% ipython --no-banner

In [1]: import numpy as np

In [2]: np.set_printoptions(precision=2, suppress=True, linewidth=140, legacy="1.25")

In [3]: def rnd(a):
   ...:     return np.round(a, 2) + 0
   ...: 

In [4]: X = np.load("a.npy")

In [5]: print(X)
[[1 5 3 2 1]
 [1 3 1 5 5]
 [1 2 3 0 2]
 [2 4 0 1 3]
 [3 1 0 4 5]
 [3 3 5 5 4]
 [5 5 1 0 2]
 [2 4 2 4 3]
 [5 2 5 2 0]
 [3 3 2 5 2]
 [5 3 2 2 4]
 [2 4 2 4 3]
 [2 4 0 2 3]]

In [6]: vec = np.array([0, 0, 3, 0, 1])

In [7]: target = X @ vec

In [8]: print(target)
[10  8 11  3  5 19  5  9 15  8 10  9  3]

In [9]: rng = np.random.default_rng(4448)

In [10]: target = target + 0.02 * rng.normal(size=13)

In [11]: rnd(target)
Out[11]: array([10.  ,  8.  , 11.02,  3.04,  4.98, 18.99,  5.  ,  8.98, 14.99,  7.99, 10.01,  9.02,  3.  ])

In [12]: beta, *_ = np.linalg.lstsq(X, target)

In [13]: rnd(np.linalg.norm(target - X @ beta))
Out[13]: 0.04

In [14]: [round(float(np.linalg.norm(np.linalg.solve(X.T @ X + lam * np.eye(5), X.T @ target))), 2) for lam in (0, 1, 10, 100)]
Out[14]: [3.17, 3.02, 2.34, 1.35]

In [15]: Xs = X - X.mean(axis=0)

In [16]: V = np.linalg.svd(Xs)[2][:1]

In [17]: Y = Xs - Xs @ V.T @ V

In [18]: np.linalg.norm(Y, axis=1).round(6).argmax()
Out[18]: 5

In [19]: rnd(np.cov(Xs @ V.T, rowvar=False))
Out[19]: 4.6

In [20]: F = np.load("dump.npy")

In [21]: F
Out[21]: 
array([[-1.,  1.,  0.,  0.,  0.,  0.,  0.],
       [ 0., -1.,  1.,  0.,  0.,  0.,  0.],
       [ 0.,  0., -1.,  1.,  0.,  0.,  0.],
       [ 0.,  0.,  0., -1.,  1.,  0.,  0.],
       [ 0.,  0.,  0.,  0., -1.,  1.,  0.],
       [ 0.,  0.,  0.,  0.,  0., -1.,  1.],
       [ 0.,  0.,  0.,  0.,  0.,  0., -1.]])

In [22]: print(rnd(np.sort(np.linalg.eigvals(F))))
[-1. -1. -1. -1. -1. -1. -1.]

In [23]: np.linalg.matrix_rank(F - F[0, 0] * np.eye(7))
Out[23]: 6

In [24]: print([int(np.linalg.matrix_rank(np.linalg.matrix_power(F, p))) for p in range(1, 8)])
[7, 7, 7, 7, 7, 7, 7]

In [25]: F @ F
Out[25]: 
array([[ 1., -2.,  1.,  0.,  0.,  0.,  0.],
       [ 0.,  1., -2.,  1.,  0.,  0.,  0.],
       [ 0.,  0.,  1., -2.,  1.,  0.,  0.],
       [ 0.,  0.,  0.,  1., -2.,  1.,  0.],
       [ 0.,  0.,  0.,  0.,  1., -2.,  1.],
       [ 0.,  0.,  0.,  0.,  0.,  1., -2.],
       [ 0.,  0.,  0.,  0.,  0.,  0.,  1.]])

In [26]: np.prod(np.diag(F)), rnd(np.linalg.det(F))
Out[26]: (-1.0, -1.0)

In [27]: rnd(np.abs(np.linalg.eigvals(F)).max())
Out[27]: 1.0

In [28]: (F - F.T) / 2
Out[28]: 
array([[ 0. ,  0.5,  0. ,  0. ,  0. ,  0. ,  0. ],
       [-0.5,  0. ,  0.5,  0. ,  0. ,  0. ,  0. ],
       [ 0. , -0.5,  0. ,  0.5,  0. ,  0. ,  0. ],
       [ 0. ,  0. , -0.5,  0. ,  0.5,  0. ,  0. ],
       [ 0. ,  0. ,  0. , -0.5,  0. ,  0.5,  0. ],
       [ 0. ,  0. ,  0. ,  0. , -0.5,  0. ,  0.5],
       [ 0. ,  0. ,  0. ,  0. ,  0. , -0.5,  0. ]])

In [29]: np.allclose(F, F.T)
Out[29]: False

In [30]: print(F @ F)
[[ 1. -2.  1.  0.  0.  0.  0.]
 [ 0.  1. -2.  1.  0.  0.  0.]
 [ 0.  0.  1. -2.  1.  0.  0.]
 [ 0.  0.  0.  1. -2.  1.  0.]
 [ 0.  0.  0.  0.  1. -2.  1.]
 [ 0.  0.  0.  0.  0.  1. -2.]
 [ 0.  0.  0.  0.  0.  0.  1.]]

In [31]: np.trace(F)
Out[31]: -7.0
